In [1]: import numpy as np

In [2]: from numpy import linalg as LA

In [3]: np.set_printoptions(precision=2, suppress=True, linewidth=160)

In [4]: A = np.loadtxt("data.csv", delimiter=",")

In [5]: print(A)
[[2. 0. 1. 0. 0. 1.]
 [2. 1. 2. 1. 1. 1.]
 [1. 0. 1. 1. 2. 1.]
 [2. 2. 2. 0. 2. 0.]
 [0. 1. 1. 1. 0. 1.]
 [1. 1. 2. 0. 2. 2.]]

In [6]: u, v = A[1], A[2]

In [7]: print(u @ u)
12.0

In [8]: pr = (u @ v) / (u @ u) * u

In [9]: print(round(float((v - pr) @ u), 2))
0.0

In [10]: print(LA.matrix_rank(np.outer(u, v)))
1

In [11]: def softmax(z):
    ...:     e = np.exp(z - z.max(axis=-1, keepdims=True))
    ...:     return e / e.sum(axis=-1, keepdims=True)
    ...: 

In [12]: print(softmax(A[1] + 5))
[0.29 0.11 0.29 0.11 0.11 0.11]

In [13]: print(softmax(A).sum(axis=1))
[1. 1. 1. 1. 1. 1.]

In [14]: att = A @ A.T / np.sqrt(6)

In [15]: print(softmax(att)[1] @ A)
[1.68 1.22 1.87 0.41 1.55 0.89]

In [16]: print(softmax(att).round(6).argmax(axis=1))
[1 1 5 3 1 5]

In [17]: x = np.array([2, 0, -2, 2, -1, -2])

In [18]: y = A @ x

In [19]: beta, lr = np.zeros(6), 1 / LA.norm(A, 2) ** 2

In [20]: for i in range(4):
    ...:     beta -= lr * A.T @ (A @ beta - y)
    ...:     if i % 1 == 0: print(i, round(LA.norm(A @ beta - y), 2))
    ...: 
0 5.37
1 5.06
2 4.78
3 4.52

In [21]: print(round(LA.cond(A), 2))
44.59

In [22]: print(beta)
[ 0.03 -0.32 -0.56  0.02 -0.69 -0.74]

In [23]: print(LA.svd(A, compute_uv=False))
[6.96 2.   1.88 1.59 1.24 0.16]

In [24]: print(A.shape)
(6, 6)

In [25]: print(np.count_nonzero(A))
27

In [26]: print(round(float(LA.norm(A)), 2))
7.75

In [27]: print(LA.matrix_rank(A))
6

In [28]: print(np.abs(A).max())
2.0

In [29]: B = A[0, 0] * A[1:] - np.outer(A[1:, 0], A[0])

In [30]: print(B)
[[ 0.  2.  2.  2.  2.  0.]
 [ 0.  0.  1.  2.  4.  1.]
 [ 0.  4.  2.  0.  4. -2.]
 [ 0.  2.  2.  2.  0.  2.]
 [ 0.  2.  3.  0.  4.  3.]]

In [31]: print(A[:, 0] / A[0, 0])
[1.  1.  0.5 1.  0.  0.5]

In [32]: print(LA.matrix_rank(B), LA.matrix_rank(A))
5 6

In [33]: J = np.load("case3.npy")

In [34]: print(J)
[[ 5.83  4.53  0.78]
 [ 4.93  4.15  0.98]
 [ 4.71  4.65  1.  ]
 [ 4.77  4.17  1.14]
 [ 5.1   4.16  1.1 ]
 [ 0.35 -0.33  2.09]
 [ 0.05  0.35  1.24]
 [-0.39  0.57  1.95]
 [ 0.03  0.08  2.34]
 [ 0.24  0.05  2.28]
 [-0.07 -0.14  4.71]
 [ 0.59  0.04  5.12]
 [-0.03 -0.26  4.75]
 [-0.41  0.04  5.41]
 [ 0.01 -0.08  4.43]]

In [35]: Z = J[[2, 14]].astype(float)

In [36]: for _ in range(7):
    ...:     idx = LA.norm(J[:, None] - Z, axis=-1).argmin(axis=1)
    ...:     Z = np.array([J[idx == j].mean(axis=0) for j in range(2)])
    ...: 

In [37]: print(idx)
[0 0 0 0 0 1 1 1 1 1 1 1 1 1 1]

In [38]: print(Z)
[[5.07 4.33 1.  ]
 [0.04 0.03 3.43]]

In [39]: print(Z[1] - Z[0])
[-5.03 -4.3   2.43]

In [40]: E = np.array([[-0.21, -0.84, 0.77],
    ...:     [0.18, -0.08, -1.01],
    ...:     [0.15, 1.08, -0.34],
    ...:     [0.81, 2.44, -3.32],
    ...:     [0.18, 0.08, -0.94],
    ...:     [0.3, 1.68, -0.89]])

In [41]: # looks like rank 2

In [42]: print(LA.cond(E) > 100)
True

In [43]: print(round(float(LA.norm(E, 2) / LA.norm(E)), 2))
0.97

In [44]: print(np.argsort(-LA.norm(E, axis=0).round(6), kind="stable")[:3])
[2 1 0]

In [45]: print([round(float(x), 2) for x in LA.svd(E, compute_uv=False)[:3]])
[4.92, 1.33, 0.0]

In [46]: u = np.array([2, 0, 3])

In [47]: print(np.convolve(E[3], u))
[ 1.62  4.88 -4.21  7.32 -9.96]

In [48]: print(np.cross(E[3, :3], E[4, :3]))
[-2.03  0.16 -0.37]

In [49]: gram = np.cov(J, rowvar=False)

In [50]: print(gram.shape)
(3, 3)

In [51]: print(np.polyfit(J[:, 0], J[:, 2], 1))
[-0.48  3.44]

In [52]: print(LA.eigvalsh(gram)[::-1])
[12.2   1.33  0.09]

In [53]: print(np.median(J, axis=0))
[0.24 0.08 2.09]

In [54]: X = np.array([[8, 6, 1, 4, 9, 4], [5, 2, 6, 2, 1, 7], [3, 5, 4, 7, 3, 9]])

In [55]: X[2] = X[1]

In [56]: print(X)
[[8 6 1 4 9 4]
 [5 2 6 2 1 7]
 [5 2 6 2 1 7]]

In [57]: # rows 1 and 2 are equal

In [58]: print([round(float(x), 2) for x in LA.svd(X, compute_uv=False)[:3]])
[19.29, 8.94, 0.0]

In [59]: print(np.argsort(-LA.norm(X, axis=0).round(6), kind="stable")[:3])
[0 5 4]

In [60]: print(LA.matrix_rank(X, rtol=0.1))
2

In [61]: W0 = np.load("block8.npy")

In [62]: print(W0)
[[-2  0  0  0  0  0]
 [ 2  0  0  0  0  0]
 [-1 -1  1  0  0  0]
 [-2  1 -1  2  0  0]
 [ 1  2 -2 -2  1  0]
 [ 0  0  1  2 -1 -2]]

In [63]: # rows and columns are dependent

In [64]: print(round(np.abs(LA.eigvals(W0)).max(), 2))
2.0

In [65]: print(np.trace(W0))
0

In [66]: assert W0 == W0.T
---------------------------------------------------------------------------
ValueError                                Traceback (most recent call last)
Cell In[66], line 1
----> 1 assert W0 == W0.T

ValueError: The truth value of an array with more than one element is ambiguous. Use a.any() or a.all()

In [67]: LA.determinant(W0)
---------------------------------------------------------------------------
AttributeError                            Traceback (most recent call last)
Cell In[67], line 1
----> 1 LA.determinant(W0)

AttributeError: module 'numpy.linalg' has no attribute 'determinant'

In [68]: print(np.sort(np.abs(LA.eigvals(W0))))
[0. 1. 1. 2. 2. 2.]

In [69]: print(np.allclose(W0, W0.T))
False

In [70]: print(W0 @ W0)
[[ 4  0  0  0  0  0]
 [-4  0  0  0  0  0]
 [-1 -1  1  0  0  0]
 [ 3  3 -3  4  0  0]
 [ 9  2 -2 -6  1  0]
 [-6 -1 -1  2  1  4]]
